>>> import numpy as np
>>> np.set_printoptions(suppress=True, linewidth=100)
>>> rd = lambda a: np.round(a, 1) + 0
>>> F = np.load("a.npy")
>>> rd(F)
array([[ 1. ,  0. ,  0.1,  0. ,  0. ,  0. ],
       [ 0. ,  0.7, -0.5, -0.3,  0. ,  0.4],
       [ 0.1, -0.5,  0.2, -0.6, -0.1,  0.7],
       [ 0. , -0.3, -0.6,  0.6,  0. ,  0.5],
       [ 0. ,  0. , -0.1,  0. ,  1. ,  0. ],
       [ 0. ,  0.4,  0.7,  0.5,  0. ,  0.4]])
>>> t3 = np.stack([F, 2 * F, F[::-1]])
>>> rd(np.linalg.det(t3))
array([ -1., -64.,   1.])
>>> rd(np.einsum("bij,cij->bc", t3, t3))
array([[ 6., 12.,  0.],
       [12., 24.,  0.],
       [ 0.,  0.,  6.]])
>>> (t3 @ F.T).shape
(3, 6, 6)
>>> rd(np.linalg.norm(t3, axis=(1, 2)))
array([2.4, 4.9, 2.4])
>>> rd(t3.sum(axis=0))
array([[ 2.9,  0.5,  0.8,  0.6,  0.1,  0.3],
       [ 0.1,  2.2, -1.4, -1. ,  0.9,  1.2],
       [ 0.2, -1.7,  0.2, -1.1, -0.2,  2.4],
       [ 0.2, -1.4, -1.4,  1.2, -0.2,  2.1],
       [ 0. ,  0.6, -0.6, -0.4,  3. ,  0.5],
       [ 0.9,  1.2,  2. ,  1.5,  0.1,  1.3]])
>>> t3.shape
(3, 6, 6)
>>> np.linalg.matrix_rank(t3.reshape(3, -1))
np.int64(2)
>>> rd(np.abs(np.linalg.eigvals(F)).max())
np.float64(1.0)
>>> np.trace(F)
np.float64(4.0)
>>> vals, evecs = np.linalg.eigh(F)
>>> rd(np.linalg.svd(F, compute_uv=False))
array([1., 1., 1., 1., 1., 1.])
>>> rd(np.linalg.eigvalsh(F @ F))
array([1., 1., 1., 1., 1., 1.])
>>> rd(vals.sum()), np.trace(F)
(np.float64(4.0), np.float64(4.0))
>>> rd(vals)
array([-1.,  1.,  1.,  1.,  1.,  1.])
>>> def softmax(z):
...     e = np.exp(z - z.max(axis=-1, keepdims=True))
...     return e / e.sum(axis=-1, keepdims=True)
... 
>>> rd(softmax(10 * F[0]))
array([1., 0., 0., 0., 0., 0.])
>>> rd(softmax(F[0]))
array([0.3, 0.1, 0.1, 0.1, 0.1, 0.1])
>>> scores = F @ F.T / np.sqrt(6)
>>> rd(softmax(scores))
array([[0.2, 0.2, 0.2, 0.2, 0.2, 0.2],
       [0.2, 0.2, 0.2, 0.2, 0.2, 0.2],
       [0.2, 0.2, 0.2, 0.2, 0.2, 0.2],
       [0.2, 0.2, 0.2, 0.2, 0.2, 0.2],
       [0.2, 0.2, 0.2, 0.2, 0.2, 0.2],
       [0.2, 0.2, 0.2, 0.2, 0.2, 0.2]])
>>> rd(softmax(scores + np.triu(np.full(scores.shape, -np.inf), 1)))
array([[1. , 0. , 0. , 0. , 0. , 0. ],
       [0.4, 0.6, 0. , 0. , 0. , 0. ],
       [0.3, 0.3, 0.4, 0. , 0. , 0. ],
       [0.2, 0.2, 0.2, 0.3, 0. , 0. ],
       [0.2, 0.2, 0.2, 0.2, 0.3, 0. ],
       [0.2, 0.2, 0.2, 0.2, 0.2, 0.2]])
>>> softmax(scores).round(6).argmax(axis=1)
array([0, 1, 2, 3, 4, 5])
>>> rd(softmax(scores)[0] @ F)
array([0.2, 0.1, 0. , 0. , 0.1, 0.3])
>>> x0 = np.array([2, 0, 3, 1, -1, -3])
>>> rd(np.abs(np.linalg.eigvals(F)))
array([1., 1., 1., 1., 1., 1.])
>>> rd(np.sort(np.abs(np.degrees(np.angle(np.linalg.eigvals(F))))))
array([  0.,   0.,   0.,   0.,   0., 180.])
>>> X = np.load("run6.npy")
>>> X
array([[ 1,  1, -1, -1, -1, -1,  1,  1],
       [ 1, -1, -1,  1,  1, -1, -1,  1],
       [ 1,  1, -1, -1,  1,  1, -1, -1],
       [ 1,  1,  1,  1,  1,  1,  1,  1],
       [ 1, -1,  1, -1, -1,  1, -1,  1]])
>>> rng = np.random.default_rng(831191)
>>> M2 = X + rng.integers(-2, 3, (5, 2)) @ rng.integers(-2, 3, (2, 8))
>>> M2
array([[ 1, -2, -2,  0, -6, -1,  3,  5],
       [-4, -5, -4,  4,  1,  4,  0,  3],
       [ 1,  4,  0, -2,  6,  1, -3, -5],
       [ 4,  1,  2,  0, -3, -2,  2,  3],
       [-3, -6, -2,  2, -4,  5,  1,  5]])
>>> M2 - X
array([[ 0, -3, -1,  1, -5,  0,  2,  4],
       [-5, -4, -3,  3,  0,  5,  1,  2],
       [ 0,  3,  1, -1,  5,  0, -2, -4],
       [ 3,  0,  1, -1, -4, -3,  1,  2],
       [-4, -5, -3,  3, -3,  4,  2,  4]])
>>> np.abs(M2 - X).sum(axis=1)
array([16, 23, 16, 15, 28])
>>> x0 = np.array([-2, -8, 0, 0, 1, 4, 6, -1])
>>> np.linalg.norm(X @ x0) <= np.linalg.norm(X, 2) * np.linalg.norm(x0) + 1e-9
np.True_
>>> X @ np.eye(8)[0]
array([1., 1., 1., 1., 1.])
>>> np.sign((X @ x0).round(6))
array([-1, -1, -1,  0,  1])
>>> (X @ x0).argmax()
np.int64(4)
>>> np.einsum("ij,j->i", X, x0)
array([-10,  -4, -10,   0,   2])
>>> X @ x0
array([-10,  -4, -10,   0,   2])
>>> X @ np.ones(8)
array([0., 0., 0., 8., 0.])
>>> t3 = np.stack([X, 4 * X, X[::-1]])
>>> (t3 @ X.T).shape
(3, 5, 5)
>>> np.einsum("bij,cij->bc", t3, t3)
array([[ 40, 160,   8],
       [160, 640,  32],
       [  8,  32,  40]])
>>> m1 = np.load("block9.npy")
>>> rd(m1)
array([[  5.6, -27.8,  35.8,  54.4,  58.7],
       [  2.4,  -1.2,  21.7,  25.1,  15.1],
       [  2.3,  -0.7,  21.2,  24.3,  14.2],
       [ -0.4,   4. ,   5.6,   4.4,  -2.2],
       [ -0.5,   3.5,   4.5,   3.4,  -2.1],
       [ -0.4,   1.7,   1.9,   1.3,  -1.3],
       [  2.8,  -2.7,  -2.6,  -1.9,   3.6],
       [  5.4,  -1.7,  -2.4,  -2.4,   3.9],
       [  7.9,   0.7,  -1.5,  -2.8,   2.8],
       [ 16.5,  14.7,   3.7,  -4.8,  -7.2],
       [ 23. ,  29.2,   8.7,  -7. , -19. ]])
>>> idx = m1[:, 3] > np.median(m1[:, 3])
>>> r0 = m1[idx].mean(axis=0) - m1[~idx].mean(axis=0)
>>> rd(r0)
array([ -7.3, -11.4,  16.5,  25.2,  19.6])
>>> rk = np.linalg.matrix_rank(m1)
>>> rk
np.int64(3)
>>> N = np.linalg.svd(m1)[2][rk:].T
>>> N.shape
(5, 2)
>>> np.linalg.matrix_rank(m1.T @ m1), np.linalg.matrix_rank(m1 @ m1.T)
(np.int64(3), np.int64(3))
>>> D = np.linalg.norm(m1[:, None] - m1[None], axis=-1)
>>> D.shape
(11, 11)
>>> rd(D[:5, :5])
array([[ 0. , 60.6, 62. , 90.4, 91.1],
       [60.6,  0. ,  1.4, 32. , 33.1],
       [62. ,  1.4,  0. , 30.7, 31.8],
       [90.4, 32. , 30.7,  0. ,  1.6],
       [91.1, 33.1, 31.8,  1.6,  0. ]])
>>> x0 = np.array([3, 2, -1, 0, 1])
>>> a = np.maximum(m1 @ x0, 0)
>>> rd(np.maximum(m1 @ (3 * x0), 0))
array([  0. ,   0. ,   0. ,   0. ,   0. ,   0. ,  27.3,  57.4,  88.5, 203.8, 299.1])
>>> rd(m1.T @ a)
array([ 3777.1,  3866.3,   999.2, -1171.2, -2190.8])
>>> M = np.loadtxt("case0.csv", delimiter=",")
>>> M
array([[ 5.,  4.,  2.,  2.,  2.,  0.,  1.,  4.,  3.,  2.],
       [ 7.,  7.,  7.,  2.,  2.,  4.,  2.,  4.,  5.,  2.],
       [12., 10., 10.,  6.,  5.,  9.,  4.,  8.,  7.,  2.],
       [14., 13., 11.,  9.,  9., 14.,  9.,  8., 10.,  6.],
       [17., 13., 15.,  9., 11., 19.,  9., 10., 12.,  9.],
       [20., 18., 20., 10., 16., 19., 11., 14., 14.,  9.],
       [23., 18., 24., 11., 19., 20., 15., 18., 14., 11.],
       [24., 19., 28., 14., 21., 23., 18., 20., 19., 16.],
       [27., 23., 30., 19., 22., 26., 21., 25., 21., 21.],
       [31., 26., 32., 21., 24., 29., 25., 28., 24., 23.],
       [35., 26., 34., 24., 29., 29., 30., 28., 28., 25.],
       [36., 26., 36., 28., 33., 34., 31., 30., 32., 25.],
       [40., 26., 39., 31., 36., 35., 36., 32., 33., 28.],
       [41., 31., 40., 32., 36., 36., 37., 33., 37., 30.],
       [41., 36., 41., 34., 38., 40., 38., 37., 39., 31.],
       [42., 38., 46., 38., 40., 42., 41., 42., 44., 32.],
       [44., 39., 50., 43., 43., 44., 46., 46., 46., 35.],
       [44., 44., 50., 48., 47., 44., 47., 48., 50., 38.],
       [49., 48., 54., 49., 47., 46., 48., 50., 54., 39.]])
>>> Uu, s, Vh = np.linalg.svd(M)
>>> rd(s)
array([402.8,  23.9,  13.5,   8.7,   6.8,   6.3,   4.5,   3.9,   3.1,   2.5])
>>> M2 = Uu[:, :1] @ np.diag(s[:1]) @ Vh[:1]
>>> rd(np.linalg.norm(M - M2) / np.linalg.norm(M))
np.float64(0.1)
>>> rd(np.abs(M - M2).max())
np.float64(6.1)
>>> np.linalg.matrix_rank(M, rtol=0.05)
np.int64(2)
